$ ipython --no-banner

In [1]: import numpy as np

In [2]: from numpy import linalg as LA

In [3]: np.set_printoptions(suppress=True, linewidth=140)

In [4]: K = np.load("sample6.npy")

In [5]: K
Out[5]: 
array([[ 0,  0,  0,  0,  0,  0,  0,  0,  0,  0,  0,  0],
       [ 0,  0,  0,  0, -1,  0,  0,  0,  0,  0,  0,  0],
       [ 0,  0,  0,  0,  0,  0, -2,  0,  0,  0,  0,  0],
       [ 0,  0,  0,  0,  0,  0,  0,  0,  0,  0,  0,  0],
       [-2,  0,  0,  0,  0,  0,  0,  0,  0,  0,  0,  0],
       [ 0, -1,  0,  0,  0,  0,  0,  0,  0,  0,  0,  0],
       [ 0,  0,  0,  0,  0,  0,  0,  0,  0,  2,  0,  0],
       [ 0,  0,  0,  0,  0,  0,  0, -2,  0,  0,  0,  0],
       [ 0,  0,  0,  0,  0,  0,  0,  0,  0,  0, -1,  0],
       [ 0,  0,  0,  0,  0,  0,  0,  0,  1,  0,  0,  0],
       [ 0,  0,  2,  0,  0,  0,  0,  0,  0,  0,  0,  0],
       [ 0,  0,  0,  0,  0,  0,  0,  0,  0,  0,  0, -2]])

In [6]: # column 5 repeats column 3

In [7]: u = np.array([1, 1])

In [8]: np.array([np.convolve(row, u, "same") for row in K])
Out[8]: 
array([[ 0,  0,  0,  0,  0,  0,  0,  0,  0,  0,  0,  0],
       [ 0,  0,  0,  0, -1, -1,  0,  0,  0,  0,  0,  0],
       [ 0,  0,  0,  0,  0,  0, -2, -2,  0,  0,  0,  0],
       [ 0,  0,  0,  0,  0,  0,  0,  0,  0,  0,  0,  0],
       [-2, -2,  0,  0,  0,  0,  0,  0,  0,  0,  0,  0],
       [ 0, -1, -1,  0,  0,  0,  0,  0,  0,  0,  0,  0],
       [ 0,  0,  0,  0,  0,  0,  0,  0,  0,  2,  2,  0],
       [ 0,  0,  0,  0,  0,  0,  0, -2, -2,  0,  0,  0],
       [ 0,  0,  0,  0,  0,  0,  0,  0,  0,  0, -1, -1],
       [ 0,  0,  0,  0,  0,  0,  0,  0,  1,  1,  0,  0],
       [ 0,  0,  2,  2,  0,  0,  0,  0,  0,  0,  0,  0],
       [ 0,  0,  0,  0,  0,  0,  0,  0,  0,  0,  0, -2]])

In [9]: np.round(LA.pinv(K), 1)
Out[9]: 
array([[ 0. ,  0. ,  0. ,  0. , -0.5,  0. ,  0. ,  0. ,  0. ,  0. ,  0. ,  0. ],
       [ 0. ,  0. ,  0. ,  0. ,  0. , -1. ,  0. ,  0. ,  0. ,  0. ,  0. ,  0. ],
       [ 0. ,  0. ,  0. ,  0. ,  0. ,  0. ,  0. ,  0. ,  0. ,  0. ,  0.5,  0. ],
       [ 0. ,  0. ,  0. ,  0. ,  0. ,  0. ,  0. ,  0. ,  0. ,  0. ,  0. ,  0. ],
       [ 0. , -1. ,  0. ,  0. ,  0. ,  0. ,  0. ,  0. ,  0. ,  0. ,  0. ,  0. ],
       [ 0. ,  0. ,  0. ,  0. ,  0. ,  0. ,  0. ,  0. ,  0. ,  0. ,  0. ,  0. ],
       [ 0. ,  0. , -0.5,  0. ,  0. ,  0. ,  0. ,  0. ,  0. ,  0. ,  0. ,  0. ],
       [ 0. ,  0. ,  0. ,  0. ,  0. ,  0. ,  0. , -0.5,  0. ,  0. ,  0. ,  0. ],
       [ 0. ,  0. ,  0. ,  0. ,  0. ,  0. ,  0. ,  0. ,  0. ,  1. ,  0. ,  0. ],
       [ 0. ,  0. ,  0. ,  0. ,  0. ,  0. ,  0.5,  0. ,  0. ,  0. ,  0. ,  0. ],
       [ 0. ,  0. ,  0. ,  0. ,  0. ,  0. ,  0. ,  0. , -1. ,  0. ,  0. ,  0. ],
       [ 0. ,  0. ,  0. ,  0. ,  0. ,  0. ,  0. ,  0. ,  0. ,  0. ,  0. , -0.5]])

In [10]: np.round(LA.norm(K, axis=0), 1)
Out[10]: array([2., 1., 2., 0., 1., 0., 2., 2., 1., 2., 1., 2.])

In [11]: r = LA.matrix_rank(K)

In [12]: r
Out[12]: np.int64(10)

In [13]: N = LA.svd(K)[2][r:].T

In [14]: np.allclose(K @ N, 0)
Out[14]: True

In [15]: [int(LA.matrix_rank(K[:i])) for i in range(1, len(K) + 1)]
Out[15]: [0, 1, 2, 2, 3, 4, 5, 6, 7, 8, 9, 10]

In [16]: [int(LA.matrix_rank(K[:, :j + 1])) for j in range(12)]
Out[16]: [1, 2, 3, 3, 4, 4, 5, 6, 7, 8, 9, 10]

In [17]: N.shape
Out[17]: (12, 2)

In [18]: N @ N.T
Out[18]: 
array([[0., 0., 0., 0., 0., 0., 0., 0., 0., 0., 0., 0.],
       [0., 0., 0., 0., 0., 0., 0., 0., 0., 0., 0., 0.],
       [0., 0., 0., 0., 0., 0., 0., 0., 0., 0., 0., 0.],
       [0., 0., 0., 1., 0., 0., 0., 0., 0., 0., 0., 0.],
       [0., 0., 0., 0., 0., 0., 0., 0., 0., 0., 0., 0.],
       [0., 0., 0., 0., 0., 1., 0., 0., 0., 0., 0., 0.],
       [0., 0., 0., 0., 0., 0., 0., 0., 0., 0., 0., 0.],
       [0., 0., 0., 0., 0., 0., 0., 0., 0., 0., 0., 0.],
       [0., 0., 0., 0., 0., 0., 0., 0., 0., 0., 0., 0.],
       [0., 0., 0., 0., 0., 0., 0., 0., 0., 0., 0., 0.],
       [0., 0., 0., 0., 0., 0., 0., 0., 0., 0., 0., 0.],
       [0., 0., 0., 0., 0., 0., 0., 0., 0., 0., 0., 0.]])

In [19]: [int(LA.matrix_rank(np.delete(K, i, axis=0))) for i in range(12)]
Out[19]: [10, 9, 9, 10, 9, 9, 9, 9, 9, 9, 9, 9]

In [20]: blk = np.stack([K, 4 * K, K[::-1]])

In [21]: LA.matrix_rank(blk.reshape(3, -1))
Out[21]: np.int64(2)

In [22]: np.einsum("bij,cij->bc", blk, blk)
Out[22]: 
array([[ 28, 112,   0],
       [112, 448,   0],
       [  0,   0,  28]])

In [23]: (blk @ K.T).shape
Out[23]: (3, 12, 12)

In [24]: Uu, sv, Vh = LA.svd(K)

In [25]: np.argmax(sv[:-1] / (sv[1:] + 1e-6)) + 1
Out[25]: np.int64(10)

In [26]: sv
Out[26]: array([2., 2., 2., 2., 2., 2., 1., 1., 1., 1., 0., 0.])

In [27]: out = Uu[:, :10] @ np.diag(sv[:10]) @ Vh[:10]

In [28]: np.round(LA.norm(K - out) / LA.norm(K), 1)
Out[28]: np.float64(0.0)

In [29]: LA.matrix_rank(out)
Out[29]: np.int64(10)

In [30]: E = np.load("data.npy")

In [31]: E
Out[31]: 
array([[ 2.,  1.,  0.,  1.,  2.],
       [ 0.,  1.,  2.,  2., -1.],
       [ 0., -2.,  2., -1.,  2.],
       [ 0., -2., -1., -2., -2.],
       [ 0.,  0., -2.,  2.,  0.]])

In [32]: rng = np.random.default_rng(7)

In [33]: lab = rng.permutation(5)

In [34]: out = E[:, lab] * rng.choice([-1, 1], 5)

In [35]: out
Out[35]: 
array([[ 0.,  2.,  2., -1., -1.],
       [ 2.,  0., -1., -1., -2.],
       [ 2.,  0.,  2.,  2.,  1.],
       [-1.,  0., -2.,  2.,  2.],
       [-2.,  0.,  0., -0., -2.]])

In [36]: Uu, _, Vh = LA.svd(E.T @ out)

In [37]: lab
Out[37]: array([2, 0, 4, 1, 3])

In [38]: m1 = np.loadtxt("w.csv", delimiter=",")

In [39]: m1
Out[39]: 
array([[3., 1., 6., 7., 4., 9., 0., 1., 8., 5., 9., 0., 3., 8., 1., 8.],
       [1., 3., 1., 6., 7., 4., 9., 0., 1., 8., 5., 9., 0., 3., 8., 1.],
       [6., 1., 3., 1., 6., 7., 4., 9., 0., 1., 8., 5., 9., 0., 3., 8.],
       [7., 6., 1., 3., 1., 6., 7., 4., 9., 0., 1., 8., 5., 9., 0., 3.],
       [4., 7., 6., 1., 3., 1., 6., 7., 4., 9., 0., 1., 8., 5., 9., 0.],
       [9., 4., 7., 6., 1., 3., 1., 6., 7., 4., 9., 0., 1., 8., 5., 9.],
       [0., 9., 4., 7., 6., 1., 3., 1., 6., 7., 4., 9., 0., 1., 8., 5.],
       [1., 0., 9., 4., 7., 6., 1., 3., 1., 6., 7., 4., 9., 0., 1., 8.],
       [8., 1., 0., 9., 4., 7., 6., 1., 3., 1., 6., 7., 4., 9., 0., 1.],
       [5., 8., 1., 0., 9., 4., 7., 6., 1., 3., 1., 6., 7., 4., 9., 0.],
       [9., 5., 8., 1., 0., 9., 4., 7., 6., 1., 3., 1., 6., 7., 4., 9.],
       [0., 9., 5., 8., 1., 0., 9., 4., 7., 6., 1., 3., 1., 6., 7., 4.],
       [3., 0., 9., 5., 8., 1., 0., 9., 4., 7., 6., 1., 3., 1., 6., 7.],
       [8., 3., 0., 9., 5., 8., 1., 0., 9., 4., 7., 6., 1., 3., 1., 6.],
       [1., 8., 3., 0., 9., 5., 8., 1., 0., 9., 4., 7., 6., 1., 3., 1.],
       [8., 1., 8., 3., 0., 9., 5., 8., 1., 0., 9., 4., 7., 6., 1., 3.]])

In [40]: u = np.array([-5, -5, -4, 0, 2, 1, -2, 5, 2, -5, -3, -5, 3, 2, -4, -2])

In [41]: out = m1 + np.outer(u, np.eye(16)[6])

In [42]: round(float(LA.det(out) / LA.det(m1)), 1), round(float(1 + LA.solve(m1, u)[6]), 1)
Out[42]: (1.1, 1.1)

In [43]: LA.matrix_rank(LA.inv(out) - LA.inv(m1), tol=1e-8)
Out[43]: np.int64(1)

In [44]: LA.matrix_rank(out - m1)
Out[44]: np.int64(1)

In [45]: out = m1 / LA.norm(m1, axis=1, keepdims=True)

In [46]: cov = out @ out.T

In [47]: cov[10].round(1)
Out[47]: array([0.8, 0.4, 0.8, 0.8, 0.7, 0.9, 0.5, 0.7, 0.7, 0.6, 1. , 0.6, 0.7, 0.7, 0.5, 0.9])

In [48]: np.argwhere(np.triu(np.abs(cov) > 0.95, 1))
Out[48]: array([], shape=(0, 2), dtype=int64)

In [49]: out = m1 + rng.integers(-2, 3, (16, 15)) @ rng.integers(-2, 3, (15, 16))

In [50]: out
Out[50]: 
array([[ -1.,  -7.,  10.,  16.,  -7.,  14.,   7.,  -5.,   6.,  14.,  21.,  -7.,  -6.,  15.,  14.,  -1.],
       [  2.,   1.,  -3.,   7.,  11.,  10.,  15.,   0.,  11.,  10.,   8.,  -5.,  -5.,   0.,  -1.,  -1.],
       [ 18.,   1.,   9., -10.,  -8.,   6.,  10.,  -6.,  -5.,   3.,  18.,   7.,  24.,   3.,   9.,  20.],
       [  9.,   1.,  -5.,  -3.,   6.,  18.,  17.,   9.,   1., -15.,  -7.,  15.,  10.,  28.,   9.,  -7.],
       [  3.,  14.,  17.,  -8.,   3.,   7.,   8.,   9.,   3.,  -3.,  -1.,  -9.,   1.,   5.,  18.,  -2.],
       [ 16.,  16.,  19.,  13.,   2.,  -1.,  11.,  12.,   5.,   1.,  12.,  -5.,  -7.,   1.,  17.,  -3.],
       [ -3.,   8.,  11.,   1.,   9.,   8.,  -1.,  11.,  -1.,  -1.,  -8.,  10.,   8.,  15.,  13.,   5.],
       [  1.,  -1.,   9.,   8.,  11.,  16.,   6.,  10.,   6.,   8.,  -1.,  -4.,  12.,   1.,   8.,   9.],
       [  3.,  13.,  -8.,  14.,   6.,  14.,  -1.,  -2., -13.,   1.,  -1.,   7.,  10., -16.,   1.,   0.],
       [  0.,  -6.,  -4.,  -2.,  20.,   4.,   3.,  11.,  27.,   2.,  -7.,   4.,   9.,  16.,   3.,  13.],
       [  0.,  -1.,   5.,  -6.,   5., -15.,   2.,  17.,  17.,   1.,   3.,  15.,  13.,  19.,   6.,  15.],
       [ -6.,   8.,  -3.,  22.,  -2.,   7.,  17.,   1.,   9.,  17.,   9.,  -4.,  -5.,  -7.,   7.,  -2.],
       [  8.,   4.,   9.,   2.,  26.,   9.,   2.,  15.,   9.,  14.,  -4.,   3.,   2., -11.,   8.,  13.],
       [ 12.,   2.,  -8.,  -9.,   3.,   2.,   0.,  -2.,   6.,   1.,   5.,  24.,  17.,  12.,   9.,  26.],
       [  6.,  25.,   8.,   0.,  -1.,   3.,  12.,  -2., -14.,   0.,  12.,   4.,   3., -10.,  14.,  -3.],
       [  7.,   3.,  -5.,  13., -17.,  12.,   3., -10.,  -7.,   7.,  28.,  -1.,  12.,  -7.,  -4.,   9.]])

In [51]: np.abs(out - m1).sum(axis=1)
Out[51]: array([122.,  72., 120., 132.,  80., 111.,  96.,  66., 105., 116., 118., 103.,  91., 121., 109., 134.])

In [52]: W0 = np.load("layer2.npy")

In [53]: W0
Out[53]: 
array([[ 5,  0,  0,  0,  0,  0,  0],
       [-9, -7,  0,  0,  0,  0,  0],
       [ 5, -1,  7,  0,  0,  0,  0],
       [ 5, -8, -3,  2,  0,  0,  0],
       [-5, -3,  1,  9, -4,  0,  0],
       [-5,  4,  5,  0,  6, -8,  0],
       [-4, -5,  8,  1,  9, -4, -9]])

In [54]: Uu, sv, Vh = LA.svd(W0)

In [55]: np.argmax(sv[:-1] / (sv[1:] + 1e-6)) + 1
Out[55]: np.int64(6)

In [56]: sv.round(1)
Out[56]: array([19.9, 14.7, 12.7,  8.8,  5.9,  5. ,  0.1])

In [57]: out = Uu[:, :6] @ np.diag(sv[:6]) @ Vh[:6]

In [58]: LA.matrix_rank(W0, rtol=0.05)
Out[58]: np.int64(6)

In [59]: np.round(LA.norm(W0 - out) / LA.norm(W0), 1)
Out[59]: np.float64(0.0)

In [60]: round(LA.norm(W0 - out, 2), 1), round(sv[6], 1)
Out[60]: (np.float64(0.1), np.float64(0.1))

In [61]: np.round(np.abs(W0 - out).max(), 1)
Out[61]: np.float64(0.1)

In [62]: arr = np.load("block9.npy")

In [63]: arr
Out[63]: 
array([[7., 4., 0., 4., 2., 4., 4., 0., 4., 4., 4., 4., 4., 2.],
       [4., 7., 0., 4., 2., 4., 4., 0., 4., 4., 4., 4., 4., 2.],
       [0., 0., 3., 0., 0., 0., 0., 0., 0., 0., 0., 0., 0., 0.],
       [4., 4., 0., 7., 2., 4., 4., 0., 4., 4., 4., 4., 4., 2.],
       [2., 2., 0., 2., 4., 2., 2., 0., 2., 2., 2., 2., 2., 1.],
       [4., 4., 0., 4., 2., 7., 4., 0., 4., 4., 4., 4., 4., 2.],
       [4., 4., 0., 4., 2., 4., 7., 0., 4., 4., 4., 4., 4., 2.],
       [0., 0., 0., 0., 0., 0., 0., 3., 0., 0., 0., 0., 0., 0.],
       [4., 4., 0., 4., 2., 4., 4., 0., 7., 4., 4., 4., 4., 2.],
       [4., 4., 0., 4., 2., 4., 4., 0., 4., 7., 4., 4., 4., 2.],
       [4., 4., 0., 4., 2., 4., 4., 0., 4., 4., 7., 4., 4., 2.],
       [4., 4., 0., 4., 2., 4., 4., 0., 4., 4., 4., 7., 4., 2.],
       [4., 4., 0., 4., 2., 4., 4., 0., 4., 4., 4., 4., 7., 2.],
       [2., 2., 0., 2., 1., 2., 2., 0., 2., 2., 2., 2., 2., 4.]])

In [64]: np.flatnonzero(LA.matrix_power((arr != 0) + (arr.T != 0) + np.eye(14), 14)[3])
Out[64]: array([ 0,  1,  3,  4,  5,  6,  8,  9, 10, 11, 12, 13])

In [65]: np.round(np.sort(LA.eigvals(arr).real), 1)
Out[65]: array([ 3.,  3.,  3.,  3.,  3.,  3.,  3.,  3.,  3.,  3.,  3.,  3.,  3., 45.])
